In [1]: import numpy as np

In [2]: np.set_printoptions(precision=2, suppress=True, linewidth=200)

In [3]: tidy = lambda a: np.round(a, 2) + 0

In [4]: m1 = np.load("layer18.npy")

In [5]: print(m1)
[[ 3. -3.  0.  0.  0.  0.  0.  0.  0.]
 [-3. -3. -3.  0.  0.  0.  0.  0.  0.]
 [ 0. -3. -1. -3.  0.  0.  0.  0.  0.]
 [ 0.  0. -3.  1. -3.  0.  0.  0.  0.]
 [ 0.  0.  0. -3.  2. -3.  0.  0.  0.]
 [ 0.  0.  0.  0. -3.  1. -3.  0.  0.]
 [ 0.  0.  0.  0.  0. -3.  2. -3.  0.]
 [ 0.  0.  0.  0.  0.  0. -3.  3. -3.]
 [ 0.  0.  0.  0.  0.  0.  0. -3.  3.]]

In [6]: # symmetric

In [7]: evals, evecs = np.linalg.eigh(m1)

In [8]: print(np.unique(evals.round(6) + 0, return_counts=True)[1])
[1 1 1 1 1 1 1 1 1]

In [9]: print(np.abs(evecs[:, -1]).round(6).argmax())
7

In [10]: print(tidy(evals))
[-6.32 -3.73 -2.16 -0.41  1.65  3.63  4.62  6.15  7.57]

In [11]: print(tidy(evecs.T @ evecs))
[[1. 0. 0. 0. 0. 0. 0. 0. 0.]
 [0. 1. 0. 0. 0. 0. 0. 0. 0.]
 [0. 0. 1. 0. 0. 0. 0. 0. 0.]
 [0. 0. 0. 1. 0. 0. 0. 0. 0.]
 [0. 0. 0. 0. 1. 0. 0. 0. 0.]
 [0. 0. 0. 0. 0. 1. 0. 0. 0.]
 [0. 0. 0. 0. 0. 0. 1. 0. 0.]
 [0. 0. 0. 0. 0. 0. 0. 1. 0.]
 [0. 0. 0. 0. 0. 0. 0. 0. 1.]]

In [12]: print((evals > 1e-8).sum(), (evals < -1e-8).sum())
5 4

In [13]: print(tidy(np.linalg.eigvalsh(m1 @ m1)))
[ 0.17  2.72  4.65 13.14 13.89 21.32 37.85 39.95 57.32]

In [14]: print(tidy(evecs.T @ m1 @ evecs))
[[-6.32  0.    0.    0.    0.    0.    0.    0.    0.  ]
 [ 0.   -3.73  0.    0.    0.    0.    0.    0.    0.  ]
 [ 0.    0.   -2.16  0.    0.    0.    0.    0.    0.  ]
 [ 0.    0.    0.   -0.41  0.    0.    0.    0.    0.  ]
 [ 0.    0.    0.    0.    1.65  0.    0.    0.    0.  ]
 [ 0.    0.    0.    0.    0.    3.63  0.    0.    0.  ]
 [ 0.    0.    0.    0.    0.    0.    4.62  0.    0.  ]
 [ 0.    0.    0.    0.    0.    0.    0.    6.15  0.  ]
 [ 0.    0.    0.    0.    0.    0.    0.    0.    7.57]]

In [15]: print(tidy(np.linalg.eigvalsh(m1 + -2 * np.eye(9))))
[-8.32 -5.73 -4.16 -2.41 -0.35  1.63  2.62  4.15  5.57]

In [16]: print(tidy(evals.sum()), np.trace(m1))
11.0 11.0

In [17]: print([round(float(np.linalg.det(m1[:i, :i])), 2) + 0 for i in range(1, 10)])
[3.0, -18.0, -9.0, 153.0, 387.0, -990.0, -5463.0, -7479.0, 26730.0]

In [18]: print(tidy(np.linalg.eigvalsh(m1).min()))
-6.32

In [19]: print(np.all(np.linalg.eigvalsh(m1) > 0))
False

In [20]: print(m1 @ m1)
[[ 18.   0.   9.   0.   0.   0.   0.   0.   0.]
 [  0.  27.  12.   9.   0.   0.   0.   0.   0.]
 [  9.  12.  19.   0.   9.   0.   0.   0.   0.]
 [  0.   9.   0.  19.  -9.   9.   0.   0.   0.]
 [  0.   0.   9.  -9.  22.  -9.   9.   0.   0.]
 [  0.   0.   0.   9.  -9.  19.  -9.   9.   0.]
 [  0.   0.   0.   0.   9.  -9.  22. -15.   9.]
 [  0.   0.   0.   0.   0.   9. -15.  27. -18.]
 [  0.   0.   0.   0.   0.   0.   9. -18.  18.]]

In [21]: print(np.allclose(m1 @ m1.T, m1.T @ m1))
True

In [22]: print(tidy(np.sort(np.abs(np.linalg.eigvals(m1)))))
[0.41 1.65 2.16 3.63 3.73 4.62 6.15 6.32 7.57]

In [23]: evals, evecs = np.linalg.eigh(m1)

In [24]: x0 = np.array([2, 1, 2, 2, 2, 1, 1, 3, 1])

In [25]: print(tidy(x0 @ m1 @ x0 / (x0 @ x0)), tidy(evals[0]), tidy(evals[-1]))
-2.62 -6.32 7.57

In [26]: print(np.abs(m1).sum(axis=1).max(), tidy(np.abs(evals).max()))
9.0 7.57

In [27]: print(tidy(np.linalg.eigvalsh(m1[1:, 1:])))
[-5.84 -3.61 -1.85 -0.19  1.92  3.86  6.13  7.57]

In [28]: print(x0 @ m1 @ x0)
-76.0

In [29]: mat = np.array([[-2, -2, -1, 3, -1, 0, 3, 3, 0, 3, 3, -1, -1, -2],
    ...:     [-1, -1, 2, -2, 0, 1, 3, -3, -2, -2, 2, 1, 2, 0],
    ...:     [-1, 3, -2, 3, -2, 3, 0, -1, 0, 2, 2, 1, 3, 1],
    ...:     [-2, 3, -3, -3, -1, -2, -3, -1, 2, -2, -3, -2, 3, 0],
    ...:     [-3, 3, -1, 0, 3, -2, 2, 1, -3, 2, -2, -2, -3, -2],
    ...:     [3, 1, -2, 2, -3, 2, 0, -2, -3, -1, -3, 2, -2, -1],
    ...:     [2, -1, 1, 2, -3, 3, 0, 0, -1, 2, 0, 1, 2, 1],
    ...:     [1, -1, 2, 2, 0, 1, 3, -3, -2, 1, 2, -1, 3, 3],
    ...:     [2, 2, -2, -1, -3, 3, 3, 0, -1, 1, -2, 1, 0, 2],
    ...:     [1, -3, -3, -3, 1, -1, 3, 3, 0, 0, -3, -3, 3, -2]])

In [30]: print(mat)
[[-2 -2 -1  3 -1  0  3  3  0  3  3 -1 -1 -2]
 [-1 -1  2 -2  0  1  3 -3 -2 -2  2  1  2  0]
 [-1  3 -2  3 -2  3  0 -1  0  2  2  1  3  1]
 [-2  3 -3 -3 -1 -2 -3 -1  2 -2 -3 -2  3  0]
 [-3  3 -1  0  3 -2  2  1 -3  2 -2 -2 -3 -2]
 [ 3  1 -2  2 -3  2  0 -2 -3 -1 -3  2 -2 -1]
 [ 2 -1  1  2 -3  3  0  0 -1  2  0  1  2  1]
 [ 1 -1  2  2  0  1  3 -3 -2  1  2 -1  3  3]
 [ 2  2 -2 -1 -3  3  3  0 -1  1 -2  1  0  2]
 [ 1 -3 -3 -3  1 -1  3  3  0  0 -3 -3  3 -2]]

In [31]: q, R = np.linalg.qr(m1)

In [32]: print(np.allclose(R.T @ R, m1.T @ m1))
True

In [33]: print(tidy(q.T @ q))
[[1. 0. 0. 0. 0. 0. 0. 0. 0.]
 [0. 1. 0. 0. 0. 0. 0. 0. 0.]
 [0. 0. 1. 0. 0. 0. 0. 0. 0.]
 [0. 0. 0. 1. 0. 0. 0. 0. 0.]
 [0. 0. 0. 0. 1. 0. 0. 0. 0.]
 [0. 0. 0. 0. 0. 1. 0. 0. 0.]
 [0. 0. 0. 0. 0. 0. 1. 0. 0.]
 [0. 0. 0. 0. 0. 0. 0. 1. 0.]
 [0. 0. 0. 0. 0. 0. 0. 0. 1.]]

In [34]: F = np.load("arr.npy")

In [35]: print(F)
[[-1.6 -0.4  0.4  0.6  2.8  0.6 -0.5  1.1  0.8]
 [ 1.5  0.   0.2 -0.3  0.6  1.7  1.6  0.6 -0.9]
 [ 0.9 -0.2 -0.7  0.7  1.6  1.2  1.6  1.5 -1.2]
 [-0.8 -1.7  0.4  0.  -0.9 -0.4  0.4  0.2 -0.8]
 [-0.6  0.2  0.1 -0.1 -0.9  0.4 -0.3  1.6  1.1]
 [-0.4  1.1  1.5  1.2  0.8 -0.1  1.   1.   0.2]
 [ 0.   0.3  0.4  1.3 -1.  -0.2  0.1  1.9 -0.9]
 [-0.4 -1.4  2.  -0.2  0.3  2.1 -0.3  1.8 -0.1]
 [-1.1  0.2  0.2  1.1 -0.6 -0.6 -0.5 -0.3  0.7]
 [-0.3 -0.9  0.  -0.2  0.8 -0.7 -0.8 -0.1  0.3]
 [-0.7  0.5  0.8  1.7 -1.4 -1.  -0.4  1.6 -0.3]
 [ 0.7  1.3  0.2  1.   1.1 -1.4  0.4 -0.3  0.7]
 [-0.5 -0.5 -0.3  0.7  0.1 -1.5  0.3  1.4  0.3]
 [ 0.1 -0.2  0.5 -0.4 -0.9  0.   0.3  0.9 -0.3]
 [ 0.4 -2.3  0.   0.6 -0.6 -1.8  1.1  2.2  0.9]
 [-1.2  0.7  0.6  2.1 -0.5  0.1 -0.1  0.5  0. ]
 [ 2.2  0.1 -1.  -0.7 -0.8  0.3  0.2 -1.3  0. ]
 [-0.9 -0.5  0.8  0.7  1.4 -0.5  1.3  0.7 -1.1]
 [ 0.2 -1.2 -0.3  0.1  0.5  1.5 -0.6  0.2  0.3]
 [-0.9  0.8  0.5 -0.6 -0.1 -0.5 -1.2  0.4  0.2]
 [ 0.4 -2.1 -0.3  0.3 -0.4 -0.2  0.3 -1.8  0.3]
 [ 1.  -0.3  0.5  1.7  0.5  0.  -1.5  0.2 -0.2]
 [-6.  -6.   0.5  0.  -4.5 -3.   3.  -0.5 -4.5]
 [-1.8  0.5 -1.   1.4 -0.4 -0.5 -0.1  1.1  0.8]
 [ 0.5  0.3  0.2  1.  -1.5 -1.9 -0.2 -0.2  1.4]
 [ 0.6  1.   1.2  0.8  0.3  0.2 -0.4  1.4 -0.1]
 [-1.1  0.8  0.6  0.4  0.1  0.1 -2.5  1.1  1.2]
 [ 0.3  0.5  0.5 -1.4 -1.1 -1.4 -0.7 -0.3 -0.2]
 [-0.8 -0.4  1.2 -0.8  0.1  1.   0.   1.6 -2.3]
 [ 0.2  0.9  0.3 -0.2  0.5 -0.1 -0.5 -1.8  0. ]
 [ 0.7 -1.8  0.2  0.2  0.4  0.   0.   0.3 -0.8]
 [ 0.  -0.6  0.1  0.5  1.9  0.5 -0.4 -0.9  0.4]
 [ 0.3 -0.3 -1.4 -0.5 -1.9 -0.1 -0.2 -0.4 -0.6]
 [-1.3 -0.1  0.   0.1  0.7 -0.8  2.1  0.8 -0.9]]

In [36]: th = np.radians(60)

In [37]: R = np.eye(9)

In [38]: R[4, 4] = R[5, 5] = np.cos(th)

In [39]: R[4, 5], R[5, 4] = -np.sin(th), np.sin(th)

In [40]: print(tidy(R))
[[ 1.    0.    0.    0.    0.    0.    0.    0.    0.  ]
 [ 0.    1.    0.    0.    0.    0.    0.    0.    0.  ]
 [ 0.    0.    1.    0.    0.    0.    0.    0.    0.  ]
 [ 0.    0.    0.    1.    0.    0.    0.    0.    0.  ]
 [ 0.    0.    0.    0.    0.5  -0.87  0.    0.    0.  ]
 [ 0.    0.    0.    0.    0.87  0.5   0.    0.    0.  ]
 [ 0.    0.    0.    0.    0.    0.    1.    0.    0.  ]
 [ 0.    0.    0.    0.    0.    0.    0.    1.    0.  ]
 [ 0.    0.    0.    0.    0.    0.    0.    0.    1.  ]]

In [41]: out = F @ R.T

In [42]: print(tidy(np.abs(out - F).max(axis=0)))
[0.   0.   0.   0.   4.85 2.4  0.   0.   0.  ]
